$ python -q
>>> import numpy as np
>>> np.set_printoptions(precision=2, suppress=True, linewidth=140, sign=" ")
>>> J = np.loadtxt("arr.csv", delimiter=",")
>>> J
array([[ 0.3 , -0.73],
       [-0.5 , -0.2 ],
       [-2.1 ,  0.1 ],
       [ 0.2 , -1.1 ]])
>>> w1 = np.array([[2, 2, 0], [1, 2, 1]])
>>> b = np.array([0, 8, 0])
>>> act = np.maximum(J @ w1 + b, 0)
>>> np.linalg.matrix_rank(act)
np.int64(2)
>>> W2 = np.array([[2, 1, 3], [4, 4, 0], [4, 1, 3]])
>>> act @ W2
array([[ 28.56,  28.56,   0.  ],
       [ 26.4 ,  26.4 ,   0.  ],
       [ 16.4 ,  16.1 ,   0.3 ],
       [ 24.8 ,  24.8 ,   0.  ]])
>>> x0 = np.array([1, 1])
>>> y = J @ x0
>>> np.linalg.solve(J.T @ J, J.T @ y)
array([ 1.,  1.])
>>> rng = np.random.default_rng(655982)
>>> y = y + 0.3 * rng.normal(size=4)
>>> y
array([-0.98, -0.59, -1.95, -0.6 ])
>>> b, *_ = np.linalg.lstsq(J, y)
>>> b
array([ 0.94,  1.01])
>>> [round(float(np.linalg.norm(np.linalg.solve(J.T @ J + lam * np.eye(2), J.T @ y))), 2) for lam in (0, 1, 10, 100)]
[1.39, 0.96, 0.3, 0.04]
>>> M2 = np.c_[J[:, :1] @ np.array([[8]]), np.array([-6, 6, 9, 9])]
>>> M2
array([[  2.4,  -6. ],
       [ -4. ,   6. ],
       [-16.8,   9. ],
       [  1.6,   9. ]])
>>> np.linalg.norm(np.linalg.qr(J)[0].T @ M2, axis=0) ** 2 / ((M2 ** 2).sum(axis=0) + 1e-12)
array([ 1. ,  0.6])
>>> proj = J @ np.linalg.solve(J.T @ J, J.T)
>>> np.diag(proj)
array([ 0.3 ,  0.09,  0.93,  0.68])
>>> np.linalg.matrix_rank(np.eye(4) - proj)
np.int64(2)
>>> t3 = np.stack([J, -2 * J, J[::-1]])
>>> np.linalg.matrix_rank(t3.reshape(3, -1))
np.int64(2)
>>> np.linalg.matrix_rank(t3)
array([ 2,  2,  2])
>>> t3.shape
(3, 4, 2)
>>> t3.sum(axis=0)
array([[-0.1 , -0.37],
       [-1.6 ,  0.3 ],
       [ 1.6 , -0.3 ],
       [ 0.1 ,  0.37]])
>>> X = np.loadtxt("sample19.csv", delimiter=",")
>>> X
array([[ 2.76,  0.27,  0.17,  0.98,  0.28, -0.51],
       [-0.74,  2.  ,  1.12,  0.83, -0.76, -1.38],
       [ 0.32, -1.27,  2.18, -1.3 , -0.3 , -0.86],
       [-0.85, -1.45,  0.1 ,  1.85,  1.22, -1.12],
       [-0.11,  1.07,  0.9 , -0.55,  2.52,  0.61],
       [ 0.11,  0.22, -1.46, -1.4 ,  0.64, -2.11]])
>>> O, evecs = np.linalg.qr(X[:, :3])[0], np.linalg.qr(X[:, 3:])[0]
>>> sig = np.linalg.svd(O.T @ evecs, compute_uv=False)
>>> sig.round(2) + 0
array([ 0.,  0.,  0.])
>>> (sig > 0.9).sum()
np.int64(0)
>>> round(float(np.linalg.norm(O @ O.T - evecs @ evecs.T, 2)), 2)
1.0
>>> idx = rng.permutation(6)
>>> M2 = X[:, idx] * rng.choice([-1, 1], 6)
>>> M2
array([[ 0.17, -0.98,  0.51,  0.27,  0.28,  2.76],
       [ 1.12, -0.83,  1.38,  2.  , -0.76, -0.74],
       [ 2.18,  1.3 ,  0.86, -1.27, -0.3 ,  0.32],
       [ 0.1 , -1.85,  1.12, -1.45,  1.22, -0.85],
       [ 0.9 ,  0.55, -0.61,  1.07,  2.52, -0.11],
       [-1.46,  1.4 ,  2.11,  0.22,  0.64,  0.11]])
>>> Uu, _, vt = np.linalg.svd(X.T @ M2)
>>> idx
array([ 2,  3,  5,  1,  4,  0])
>>> np.round(Uu @ vt, 2) + 0
array([[ 0.,  0.,  0.,  0.,  0.,  1.],
       [ 0.,  0.,  0.,  1.,  0.,  0.],
       [ 1.,  0.,  0.,  0.,  0.,  0.],
       [ 0., -1.,  0.,  0.,  0.,  0.],
       [ 0.,  0.,  0.,  0.,  1.,  0.],
       [ 0.,  0., -1.,  0.,  0.,  0.]])
>>> np.round(np.linalg.lstsq(X, M2)[0], 2) + 0
array([[ 0.,  0.,  0.,  0.,  0.,  1.],
       [ 0.,  0.,  0.,  1.,  0.,  0.],
       [ 1.,  0.,  0.,  0.,  0.,  0.],
       [ 0., -1.,  0.,  0.,  0.,  0.],
       [ 0.,  0.,  0.,  0.,  1.,  0.],
       [ 0.,  0., -1.,  0.,  0.,  0.]])
>>> round(float(np.linalg.det(M2)), 2)
729.0
>>> round(float(np.trace(M2)), 2)
1.38
>>> (M2 + M2.T) / 2
array([[ 0.17,  0.07,  1.35,  0.19,  0.59,  0.65],
       [ 0.07, -0.83,  1.34,  0.08, -0.11,  0.33],
       [ 1.35,  1.34,  0.86, -0.08, -0.46,  1.21],
       [ 0.19,  0.08, -0.08, -1.45,  1.15, -0.31],
       [ 0.59, -0.11, -0.46,  1.15,  2.52,  0.27],
       [ 0.65,  0.33,  1.21, -0.31,  0.27,  0.11]])
>>> assert M2 == M2.T
Traceback (most recent call last):
  File "<python-input-47>", line 1, in <module>
    assert M2 == M2.T
           ^^^^^^^^^^
ValueError: The truth value of an array with more than one element is ambiguous. Use a.any() or a.all()
>>> (M2 - M2.T) / 2
array([[ 0.  , -1.05, -0.83,  0.09, -0.31,  2.11],
       [ 1.05,  0.  ,  0.04,  1.93, -0.66, -1.07],
       [ 0.83, -0.04,  0.  , -1.2 ,  0.16, -0.9 ],
       [-0.09, -1.93,  1.2 ,  0.  ,  0.08, -0.54],
       [ 0.31,  0.66, -0.16, -0.08,  0.  , -0.37],
       [-2.11,  1.07,  0.9 ,  0.54,  0.37,  0.  ]])
>>> np.linalg.determinant(M2)
Traceback (most recent call last):
  File "<python-input-49>", line 1, in <module>
    np.linalg.determinant(M2)
    ^^^^^^^^^^^^^^^^^^^^^
AttributeError: module 'numpy.linalg' has no attribute 'determinant'
>>> round(np.abs(np.linalg.eigvals(M2)).max(), 2)
np.float64(3.0)
